% python3 -q
>>> import numpy as np
>>> np.set_printoptions(precision=1, suppress=True, linewidth=120)
>>> def rnd(a):
...     return np.round(a, 1) + 0
... 
>>> X = np.loadtxt("case5.csv", delimiter=",")
>>> print(rnd(X))
[[-0.1  1.2  0.6  0.2 -2.2 -0.6  1.7  0. ]
 [-0.2  2.4  0.3 -0.3 -3.  -0.9  1.4 -0.8]
 [ 0.  -0.4 -1.7  1.7 -1.4 -0.2  0.3 -0.4]
 [-0.2  1.9  2.7 -3.9  2.   0.3 -0.9  0.2]
 [ 0.4  0.   2.9 -0.6  1.  -0.8  0.3  0.5]
 [-0.7  0.2 -0.2 -2.4 -0.1  2.6  2.1  2. ]
 [ 0.2  2.3  0.5  1.2 -3.3 -2.3  0.7 -1.8]]
>>> t3 = np.stack([X, 4 * X, X[::-1]])
>>> print(rnd(np.linalg.norm(t3, axis=(1, 2))))
[11.3 45.  11.3]
>>> print(np.linalg.matrix_rank(t3))
[4 4 4]
>>> print(np.linalg.matrix_rank(t3.reshape(3, -1)))
2
>>> print((t3 @ X.T).shape)
(3, 7, 7)
>>> print(rnd(np.einsum("bij,cij->bc", t3, t3)))
[[ 126.6  506.6   43.1]
 [ 506.6 2026.3  172.2]
 [  43.1  172.2  126.6]]
>>> x0 = np.array([-2, 1, 0, 0, -1, -2, -2, -2])
>>> h1 = np.maximum(X @ x0, 0)
>>> print(rnd(np.maximum(X @ (3 * x0), 0)))
[ 3.4 19.   4.8  3.4  0.   0.  35.8]
>>> print(rnd(X * (h1 > 1e-9)[:, None]))
[[-0.1  1.2  0.6  0.2 -2.2 -0.6  1.7  0. ]
 [-0.2  2.4  0.3 -0.3 -3.  -0.9  1.4 -0.8]
 [ 0.  -0.4 -1.7  1.7 -1.4 -0.2  0.3 -0.4]
 [-0.2  1.9  2.7 -3.9  2.   0.3 -0.9  0.2]
 [ 0.   0.   0.   0.   0.   0.   0.   0. ]
 [ 0.   0.   0.   0.   0.   0.   0.   0. ]
 [ 0.2  2.3  0.5  1.2 -3.3 -2.3  0.7 -1.8]]
>>> print(rnd(np.tanh(X @ x0)))
[ 0.8  1.   0.9  0.8 -0.9 -1.   1. ]
>>> m1 = np.loadtxt("run13.csv", delimiter=",")
>>> print(m1)
[[0. 0. 1. 0. 0. 1. 1. 0. 0. 0. 1. 0. 0. 0.]
 [0. 0. 0. 0. 0. 0. 0. 0. 0. 1. 0. 0. 1. 0.]
 [1. 0. 0. 0. 0. 0. 0. 0. 0. 1. 0. 0. 1. 1.]
 [0. 0. 0. 0. 0. 0. 1. 0. 0. 0. 0. 0. 0. 0.]
 [0. 0. 0. 0. 0. 0. 0. 0. 0. 0. 0. 0. 1. 0.]
 [1. 0. 0. 0. 0. 0. 0. 0. 0. 0. 1. 1. 0. 0.]
 [1. 0. 0. 1. 0. 0. 0. 0. 0. 0. 0. 0. 0. 0.]
 [0. 0. 0. 0. 0. 0. 0. 0. 0. 0. 0. 0. 0. 0.]
 [0. 0. 0. 0. 0. 0. 0. 0. 0. 0. 0. 1. 1. 0.]
 [0. 1. 1. 0. 0. 0. 0. 0. 0. 0. 0. 0. 0. 0.]
 [1. 0. 0. 0. 0. 1. 0. 0. 0. 0. 0. 0. 0. 0.]
 [0. 0. 0. 0. 0. 1. 0. 0. 1. 0. 0. 0. 0. 0.]
 [0. 1. 1. 0. 1. 0. 0. 0. 1. 0. 0. 0. 0. 1.]
 [0. 0. 1. 0. 0. 0. 0. 0. 0. 0. 0. 0. 1. 0.]]
>>> print(rnd(np.linalg.det(m1)))
0.0
>>> print(rnd(np.sort(np.linalg.eigvals(m1).real)))
[-2.5 -1.9 -1.6 -1.2 -0.7 -0.4 -0.3  0.   0.4  0.7  1.   1.4  2.2  3. ]
>>> print(np.unique(m1.round(6), axis=0).shape)
(14, 14)
>>> print(rnd(np.trace(np.linalg.pinv(m1) @ m1)))
13.0
>>> print(np.linalg.lstsq(m1[:-1].T, m1[-1])[2])
12
>>> print(rnd(np.linalg.norm(X) ** 2 / np.linalg.norm(X, 2) ** 2))
2.1
>>> print(rnd(X[1] @ X[3]))
-0.8
>>> print(rnd(np.linalg.norm(X, 2)))
7.7
>>> print(np.linalg.norm(X, axis=1).argmax())
3
>>> print(rnd(np.linalg.norm(X, 1)), rnd(np.linalg.norm(X, np.inf)))
12.9 12.2
>>> print(np.all(np.linalg.eigvalsh(m1) > 0))
False
>>> t3 = np.stack([m1, -1 * m1, m1[::-1]])
>>> print(rnd(np.linalg.norm(t3, axis=(1, 2))))
[5.7 5.7 5.7]
>>> print(rnd(np.linalg.det(t3)))
[0. 0. 0.]
>>> print(t3.shape)
(3, 14, 14)
>>> mat = np.load("arr.npy")
>>> print(mat)
[[-4 -3 -4 -3 -4 -3]
 [-1 -3 -1 -3 -1 -3]
 [ 3  5  3  5  3  5]
 [-4 -3 -4 -3 -4 -3]
 [-1 -3 -1 -3 -1 -3]
 [ 3  5  3  5  3  5]]
>>> left, sv, VT = np.linalg.svd(mat)
>>> print(np.argmax(sv[:-1] / (sv[1:] + 1e-6)) + 1)
2
>>> Y = left[:, :2] @ np.diag(sv[:2]) @ VT[:2]
>>> print(rnd(np.linalg.norm(mat - Y, 2)), rnd(sv[2]))
0.0 0.0
>>> print(np.linalg.matrix_rank(Y))
2
>>> print(rnd(np.abs(mat - Y).max()))
0.0
>>> print(np.abs(np.diag(np.linalg.qr(mat)[1])) > 1e-9)
[ True  True False False False False]
>>> print(np.unique(mat.round(6), axis=0).shape)
(3, 6)
>>> print(np.linalg.lstsq(mat[:-1].T, mat[-1])[2])
2
>>> print(np.linalg.matrix_rank(X, rtol=0.1))
4
>>> print([round(float(x), 1) for x in np.linalg.svd(X, compute_uv=False)[:3]])
[7.7, 6.3, 4.7]
>>> M = np.loadtxt("out1.csv", delimiter=",")
>>> print(M)
[[-0.1 -1.   1.   1.  -1.   1.   0.9  0.9 -0.9  1.  -0.9]
 [ 1.  -1.   1.   1.   1.   0.5 -0.8 -0.6 -0.4  0.5 -1. ]
 [-1.   0.8  1.   0.8  0.5 -0.7 -0.5  1.   1.   0.5 -0.9]
 [-0.8  0.4  1.   0.9 -1.   0.9 -0.8  0.8  1.   1.  -0.3]
 [ 0.7 -0.8  0.9  0.7  1.  -0.7  0.6  0.  -0.9 -0.8 -0.9]
 [ 0.  -0.2 -0.2  0.4 -0.6  0.4  0.2 -0.1 -0.4  0.5  0.1]
 [-0.8  0.9  1.  -1.   1.  -1.  -1.   1.   1.  -1.  -0.9]
 [-0.9  0.3  1.   1.  -0.6  0.   0.4  1.   0.8  0.9 -0.8]
 [-0.8  0.8 -1.  -0.5 -1.   0.6  0.2 -0.2  0.   0.7  1. ]
 [ 0.4  0.3 -0.2 -0.9  0.9 -0.7 -0.7 -0.3  0.7 -0.9 -0.3]
 [-0.8  0.4 -1.   0.4 -0.9 -0.7  1.   0.3 -1.  -0.8  0.9]
 [-1.   1.   0.9 -1.   1.  -1.   0.5  1.   1.  -1.   0.3]
 [-0.2 -0.6  0.8  1.  -0.5  0.   0.9  0.6 -1.   0.4 -0.3]
 [ 1.  -1.   0.7  0.3  1.   0.9 -1.  -1.   0.4  0.9 -1. ]
 [-1.   0.8  1.   0.7  0.8 -1.   1.   1.  -1.  -1.   0.5]
 [-1.   1.   0.8 -0.6 -0.9 -0.9  0.3  1.   1.  -0.5  0.9]
 [-1.   0.9 -1.   0.5 -1.   0.5  1.   0.4 -1.   0.7  1. ]
 [ 0.4 -0.7 -1.   0.9 -1.   1.   0.8 -0.8 -1.   1.   0.9]
 [-0.6 -0.7  1.   1.  -1.   0.9  0.9  0.8 -0.8  1.  -0.3]
 [ 1.  -0.1 -0.5 -1.   1.   0.6 -1.  -1.   1.   0.  -0.9]
 [-1.   1.   0.7 -0.9 -1.   0.  -1.   1.   1.   0.9  1. ]
 [ 0.9 -0.7  0.4 -0.8  1.  -0.3 -0.9 -0.8  0.5 -0.8 -0.9]
 [ 0.9 -0.7 -0.6  0.3 -0.9  1.  -1.  -0.8  0.8  1.  -0.3]
 [ 1.   0.5 -1.  -1.   1.   0.1 -1.  -1.   1.  -1.   0.8]
 [ 0.9 -1.  -1.   1.  -1.   1.   1.  -1.  -1.   1.   1. ]
 [-1.   1.   1.   0.  -0.9 -0.9  0.5  1.   1.  -0.3  0.7]
 [-0.9  0.6  1.   0.9 -0.4 -0.7  0.8  1.   0.5  0.2 -0.4]
 [ 0.8 -0.7 -1.  -0.1 -0.3  0.4  0.6 -0.9 -1.  -0.2  0.5]
 [ 0.7 -0.6  0.4  0.1  0.9 -0.4  0.1 -0.4 -0.6 -0.7 -0.7]
 [ 0.9 -0.8 -1.   0.4 -1.   0.9  0.7 -1.  -1.   0.8  0.8]
 [ 0.5 -0.9  0.3  1.  -0.4  0.2  1.  -0.1 -1.   0.3 -0.3]
 [ 0.9 -1.  -1.   0.7 -0.6  0.3  1.  -1.  -1.  -0.8  0.8]
 [-0.3  0.7 -0.5 -0.9  0.9 -0.9 -0.3  0.   0.6 -1.   0.3]
 [-0.7 -0.2  0.9  1.  -0.9  0.3  0.9  0.8 -0.8  0.8  0.1]
 [ 0.7  0.9 -1.  -1.   0.9 -0.2 -1.  -1.   1.  -1.   0.9]
 [ 0.5 -0.3  0.6 -0.1  0.9 -0.6  0.   0.  -0.2 -0.8 -0.6]
 [ 0.3  0.9 -1.  -1.   0.6  0.  -1.  -0.9  1.  -0.6  0.7]
 [ 0.6  0.2  0.6 -0.8  0.6  0.7 -1.  -0.4  1.   0.8 -0.7]
 [ 0.7  0.8 -1.  -1.   0.9  0.1 -1.  -1.   1.  -0.8  0.7]
 [ 1.  -1.  -0.8  0.9  0.7  0.7  0.9 -1.  -1.   0.1 -0.7]
 [-1.   0.8  1.   1.   0.3 -1.   1.   1.   0.6 -0.7 -0.8]
 [ 0.7 -1.   1.   1.  -0.8  0.9  1.   0.4 -1.   1.  -0.9]
 [-0.9 -0.3  1.   1.  -0.3 -0.9  1.   1.  -1.  -0.7 -0.3]
 [-1.   1.   0.3 -1.   0.9 -1.  -0.8  1.   1.  -1.   0.9]
 [ 1.  -0.8  0.  -1.   1.   0.8 -1.  -1.   1.  -0.2 -1. ]
 [ 0.  -0.3  0.   0.9 -1.   1.  -0.8 -0.1  0.9  1.   0.2]
 [ 1.  -1.  -1.  -0.7 -0.9  0.9  1.  -1.  -1.  -0.5  1. ]
 [ 0.3  0.7 -1.  -1.   0.3  0.1 -1.  -0.8  1.  -0.4  0.6]
 [ 0.2  0.8  1.  -1.   1.   0.1 -1.   0.3  1.   0.5 -0.9]]
>>> Xc = (M - M.mean(axis=0)) / M.std(axis=0)
>>> print(rnd(Xc.std(axis=0)))
[1. 1. 1. 1. 1. 1. 1. 1. 1. 1. 1.]
>>> print(np.argwhere(np.abs(Xc) > 2))
[]
>>> coef = np.linalg.lstsq(np.delete(Xc, 3, axis=1), Xc[:, 3])[0]
>>> print(rnd(1 - np.var(Xc[:, 3] - np.delete(Xc, 3, axis=1) @ coef)))
0.8
>>> F = np.load("w.npy")
>>> print(F)
[[   1   -4   16  -64]
 [   1   -3    9  -27]
 [   1   -2    4   -8]
 [   1   -1    1   -1]
 [   1    0    0    0]
 [   1    1    1    1]
 [   1    2    4    8]
 [   1    3    9   27]
 [   1    4   16   64]
 [   1    5   25  125]
 [   1    6   36  216]
 [   1    7   49  343]
 [   1    8   64  512]
 [   1    9   81  729]
 [   1   10  100 1000]]
>>> t3 = np.stack([F, 2 * F, F[::-1]])
>>> print(np.linalg.matrix_rank(t3.reshape(3, -1)))
2
>>> print(np.linalg.matrix_rank(t3))
[4 4 4]
>>> print(t3.shape)
(3, 15, 4)
>>> print(t3.sum(axis=0))
[[   4   -2  148  808]
 [   4    0  108  648]
 [   4    2   76  488]
 [   4    4   52  340]
 [   4    6   36  216]
 [   4    8   28  128]
 [   4   10   28   88]
 [   4   12   36  108]
 [   4   14   52  200]
 [   4   16   76  376]
 [   4   18  108  648]
 [   4   20  148 1028]
 [   4   22  196 1528]
 [   4   24  252 2160]
 [   4   26  316 2936]]
>>> print(rnd(np.linalg.norm(F, 2) / np.linalg.norm(F)))
1.0
>>> print(np.linalg.matrix_rank(F, rtol=0.1))
1
>>> print(np.linalg.cond(F) > 100)
True
>>> print(rnd(np.abs(np.linalg.svd(F)[2][-1])))
[1.  0.  0.1 0. ]
>>> print(round(np.log10(np.linalg.cond(F))))
3
>>> print(np.argsort(-np.linalg.norm(F, axis=0).round(6), kind="stable")[:3])
[3 2 1]
>>> arr = np.load("m.npy")
>>> print(arr)
[[ -0.4   2.6   0.1  -0.1  -0.9  -2.3   0.    0.9   0.   -0.2   0.2   0.5   0.4  -0.3]
 [  0.5  -2.5   0.1   0.2   1.    2.1  -0.2  -1.    0.    0.   -0.4  -0.3  -0.4   0.3]
 [  0.2  -0.1  -0.1  -0.1   0.1  -0.1  -0.1  -0.1   0.   -0.2   0.1  -0.1   0.    0.1]
 [  1.6 -10.2   0.    0.3   3.7   8.8  -0.1  -3.6   0.4   0.6  -1.2  -1.7  -1.4   1. ]
 [  0.1  -0.2   0.1  -0.1   0.   -0.2  -0.1   0.1  -0.1  -0.1  -0.1   0.1   0.   -0.1]
 [ -1.1   8.    0.   -0.2  -2.7  -6.5   0.    2.7  -0.3  -0.3   0.9   1.2   1.2  -0.8]
 [  1.3  -7.8  -0.3   0.2   2.8   6.6  -0.2  -2.8   0.4   0.3  -0.9  -1.2  -1.    1. ]
 [ -1.2   7.9   0.   -0.4  -2.6  -6.5   0.    3.   -0.3  -0.3   1.    1.2   1.3  -0.9]
 [ -0.1   0.2   0.1   0.2   0.   -0.1   0.1   0.    0.1   0.1   0.    0.   -0.2   0.1]
 [  1.9 -13.1   0.1   0.5   4.5  10.9   0.2  -4.4   0.6   0.5  -1.3  -1.9  -2.1   1.2]
 [  2.  -12.9   0.1   0.4   4.4  10.8   0.   -4.5   0.5   0.5  -1.5  -1.9  -2.    1.5]
 [ -1.6  10.2  -0.1  -0.5  -3.7  -8.8   0.    3.3  -0.4  -0.5   1.4   1.6   1.6  -1.3]
 [ -2.2  13.    0.1  -0.5  -4.6 -11.1   0.    4.6  -0.3  -0.4   1.4   2.    1.9  -1.4]
 [ -1.1   7.9  -0.2  -0.1  -2.7  -6.7   0.    2.6  -0.3  -0.4   0.9   1.    1.2  -0.7]
 [  0.4  -2.7  -0.1   0.2   0.8   2.1   0.1  -0.8   0.2   0.3  -0.2  -0.5  -0.2   0.3]
 [ -1.    5.2   0.   -0.2  -1.8  -4.6   0.    1.6  -0.2  -0.2   0.6   0.7   0.6  -0.7]
 [ -0.1  -0.2   0.    0.    0.   -0.1   0.   -0.2   0.   -0.1   0.    0.    0.    0. ]
 [ -0.8   5.3   0.   -0.1  -1.8  -4.3   0.1   1.7  -0.3  -0.2   0.4   0.6   0.9  -0.6]
 [ -0.3   2.7  -0.2  -0.2  -0.9  -2.3   0.1   1.1  -0.1  -0.1   0.2   0.4   0.4  -0.3]
 [  0.9  -5.1   0.1   0.1   2.    4.4  -0.3  -1.7   0.2   0.3  -0.6  -0.8  -0.8   0.6]
 [  1.6 -10.4   0.    0.6   3.6   8.8  -0.2  -3.5   0.4   0.4  -1.2  -1.5  -1.5   1.1]
 [  0.    0.1  -0.1   0.1   0.   -0.1   0.2   0.1  -0.1   0.   -0.1   0.    0.1   0. ]
 [ -1.1   7.8   0.1  -0.3  -3.   -6.5  -0.3   2.7  -0.2  -0.4   1.    1.2   1.1  -0.9]]
>>> print(rnd(np.abs(np.linalg.svd(arr)[2][-1])))
[0.5 0.  0.1 0.1 0.  0.1 0.1 0.2 0.1 0.6 0.  0.5 0.1 0.1]
>>> print(rnd(np.linalg.norm(arr, 2) / np.linalg.norm(arr)))
1.0
>>> arr @ arr
Traceback (most recent call last):
  File "<python-input-70>", line 1, in <module>
    arr @ arr
    ~~~~^~~~~
ValueError: matmul: Input operand 1 has a mismatch in its core dimension 0, with gufunc signature (n?,k),(k,m?)->(n?,m?) (size 23 is different from 14)
>>> G = arr.T @ arr
>>> print(np.linalg.matrix_rank(G))
14
>>> print(rnd(np.trace(G)), rnd((arr ** 2).sum()))
2551.7 2551.7
>>> print((arr @ arr.T).shape)
(23, 23)
